>>> import numpy as np
>>> np.set_printoptions(suppress=True, linewidth=140)
>>> rnd = lambda a: np.round(a, 1) + 0
>>> K = np.load("dump.npy")
>>> print(K)
[[1 1 1 0]
 [0 3 0 3]
 [0 0 0 1]
 [0 0 0 0]]
>>> # columns 0 and 2 are equal
>>> print(np.linalg.lstsq(K[:-1].T, K[-1])[2])
3
>>> print(np.abs(np.diag(np.linalg.qr(K)[1])) > 1e-9)
[ True  True False False]
>>> print(np.unique(K.round(6), axis=0).shape)
(4, 4)
>>> print(rnd(K @ np.linalg.pinv(K) @ K))
[[1. 1. 1. 0.]
 [0. 3. 0. 3.]
 [0. 0. 0. 1.]
 [0. 0. 0. 0.]]
>>> print(rnd(np.trace(np.linalg.pinv(K) @ K)))
3.0
>>> print(np.allclose(K[:-1].T @ np.linalg.lstsq(K[:-1].T, K[-1])[0], K[-1]))
True
>>> print(rnd(np.linalg.det(2 * K)), rnd(np.linalg.det(K)))
0.0 0.0
>>> print(np.einsum("ii->", K))
4
>>> print(rnd(np.linalg.det(K[::-1])))
0.0
>>> print(np.einsum("ij,ji->", K, K))
10
>>> print(np.kron(np.eye(2, dtype=int), K))
[[1 1 1 0 0 0 0 0]
 [0 3 0 3 0 0 0 0]
 [0 0 0 1 0 0 0 0]
 [0 0 0 0 0 0 0 0]
 [0 0 0 0 1 1 1 0]
 [0 0 0 0 0 3 0 3]
 [0 0 0 0 0 0 0 1]
 [0 0 0 0 0 0 0 0]]
>>> print(np.prod(np.diag(K)), rnd(np.linalg.det(K)))
0 0.0
>>> print(np.linalg.matrix_rank(K - K[0, 0] * np.eye(4)))
3
>>> rk = np.linalg.matrix_rank(K)
>>> print(rk)
3
>>> null = np.linalg.svd(K)[2][rk:].T
>>> print(np.linalg.matrix_rank(K.T @ K), np.linalg.matrix_rank(K @ K.T))
3 3
>>> print(rnd(null @ null.T))
[[ 0.5  0.  -0.5  0. ]
 [ 0.   0.   0.   0. ]
 [-0.5  0.   0.5  0. ]
 [ 0.   0.   0.   0. ]]
>>> print([int(np.linalg.matrix_rank(K[:i])) for i in range(1, len(K) + 1)])
[1, 2, 3, 3]
>>> print([int(np.linalg.matrix_rank(K[:, :j + 1])) for j in range(4)])
[1, 2, 2, 3]
>>> print(null.shape)
(4, 1)
>>> print([int(np.linalg.matrix_rank(np.delete(K, i, axis=0))) for i in range(4)])
[2, 2, 2, 3]
>>> print(rnd(null[:, 0] / null[np.abs(null[:, 0]).round(6).argmax(), 0]))
[ 1.  0. -1.  0.]
>>> C2 = K.T @ K
>>> print(np.linalg.matrix_rank(C2))
3
>>> print(np.allclose(C2, C2.T))
True
>>> rng = np.random.default_rng(76)
>>> ang = rng.uniform(0, 2 * np.pi, 26)
>>> Q, _ = np.linalg.qr(np.array([[-0.1, -1.0], [-0.3, 3.5], [-0.7, -0.1], [0.0, 0.1], [0.3, 0.8]]))
>>> X = 20 * np.c_[np.cos(ang), np.sin(ang)] @ Q.T
>>> print(rnd(X))
[[ -6.5  14.   -9.8   0.5   8.1]
 [ -3.   -5.6 -17.3   0.    7.8]
 [ -4.5  19.1   3.2   0.5   2.4]
 [ -5.5  18.7  -1.    0.5   4.5]
 [  0.7 -14.7 -13.   -0.3   3.6]
 [  6.5 -13.8  10.   -0.5  -8.2]
 [  0.   13.4  14.1   0.2  -4.5]
 [ -3.6  -3.5 -17.5   0.1   8.3]
 [  5.5 -18.6   1.3  -0.5  -4.6]
 [  6.3 -10.   13.3  -0.4  -9.1]
 [  4.7 -19.1  -2.5  -0.5  -2.8]
 [ -0.2 -13.  -14.5  -0.2   4.7]
 [  6.4 -12.4  11.4  -0.5  -8.6]
 [  6.3 -16.1   7.1  -0.5  -7.1]
 [  6.5 -13.5  10.3  -0.5  -8.3]
 [ -2.3  -7.5 -16.9   0.    7.2]
 [ -1.2 -10.6 -15.8  -0.1   6. ]
 [  5.6 -18.5   1.8  -0.5  -4.9]
 [ -6.    7.9 -14.7   0.4   9.3]
 [ -5.1   2.3 -16.8   0.3   9.3]
 [ -5.8  18.1  -3.1   0.5   5.5]
 [ -5.7   5.5 -15.8   0.3   9.4]
 [  5.6  -5.4  15.8  -0.3  -9.4]
 [ -5.4   3.9 -16.4   0.3   9.4]
 [  6.3  -9.8  13.5  -0.4  -9.1]
 [  4.3 -19.   -3.7  -0.5  -2.1]]
>>> basis = X[[6, 18]].astype(float)
>>> for _ in range(3):
...     labels = np.linalg.norm(X[:, None] - basis, axis=-1).argmin(axis=1)
...     basis = np.array([X[labels == j].mean(axis=0) for j in range(2)])
... 
>>> print(labels)
[1 1 1 1 1 0 0 1 0 0 0 1 0 0 0 1 1 0 1 1 1 1 0 1 0 0]
>>> print(np.bincount(labels))
[12 14]
>>> print(np.abs(basis[1] - basis[0]).argmax())
2
>>> print(rnd(basis))
[[  5.3 -11.9   7.7  -0.4  -6.6]
 [ -3.9   2.5 -12.1   0.2   6.8]]
>>> Xs = X - X.mean(axis=0)
>>> vecs = np.linalg.svd(Xs)[2][:2]
>>> other = Xs - Xs @ vecs.T @ vecs
>>> print(rnd(np.diag(vecs.T @ vecs)))
[0.1 0.9 0.8 0.  0.2]
>>> print(np.linalg.norm(other, axis=1).round(6).argmax())
0
>>> other = np.array([[2, 0, 2], [1, 0, 1], [2, 1, 0]])
>>> basis = np.array([[-3, 3, 0], [1, -2, -2], [-3, 1, 3]])
>>> feats = np.block([[other, np.array([[-2, 0, 2], [-3, -3, 1], [1, -2, 2]])], [np.zeros((3, 3)), basis]])
>>> print(feats)
[[ 2.  0.  2. -2.  0.  2.]
 [ 1.  0.  1. -3. -3.  1.]
 [ 2.  1.  0.  1. -2.  2.]
 [ 0.  0.  0. -3.  3.  0.]
 [ 0.  0.  0.  1. -2. -2.]
 [ 0.  0.  0. -3.  1.  3.]]
>>> print([round(float(x), 1) for x in np.linalg.svd(feats, compute_uv=False)[:3]])
[7.0, 5.6, 3.3]
>>> print(np.argsort(-np.linalg.norm(feats, axis=0).round(6), kind="stable")[:3])
[3 4 5]
>>> print(np.linalg.matrix_rank(feats, rtol=0.1))
5
>>> Uu, sig, Vh = np.linalg.svd(feats)
>>> vecs = Vh[:(sig > 1e-8).sum()]
>>> x0 = feats[0] + 2 * feats[1] + rng.integers(2) * np.eye(6)[3]
>>> print(x0)
[ 4.  0.  4. -7. -6.  4.]
>>> print(np.linalg.matrix_rank(np.vstack([feats, x0])))
5
>>> print(rnd(np.linalg.norm(x0 - vecs.T @ vecs @ x0)))
0.0
>>> print(np.allclose(vecs.T @ vecs @ x0, x0))
True
>>> other = feats / np.linalg.norm(feats, axis=1, keepdims=True)
>>> C2 = other @ other.T
>>> print(rnd(C2))
[[ 1.   0.7  0.4  0.4 -0.5  0.7]
 [ 0.7  1.   0.4  0.   0.1  0.5]
 [ 0.4  0.4  1.  -0.6  0.1  0.1]
 [ 0.4  0.  -0.6  1.  -0.7  0.6]
 [-0.5  0.1  0.1 -0.7  1.  -0.8]
 [ 0.7  0.5  0.1  0.6 -0.8  1. ]]
>>> print(rnd(C2[3]))
[ 0.4  0.  -0.6  1.  -0.7  0.6]
>>> print(np.argwhere(np.triu(np.abs(C2) > 0.95, 1)))
[]
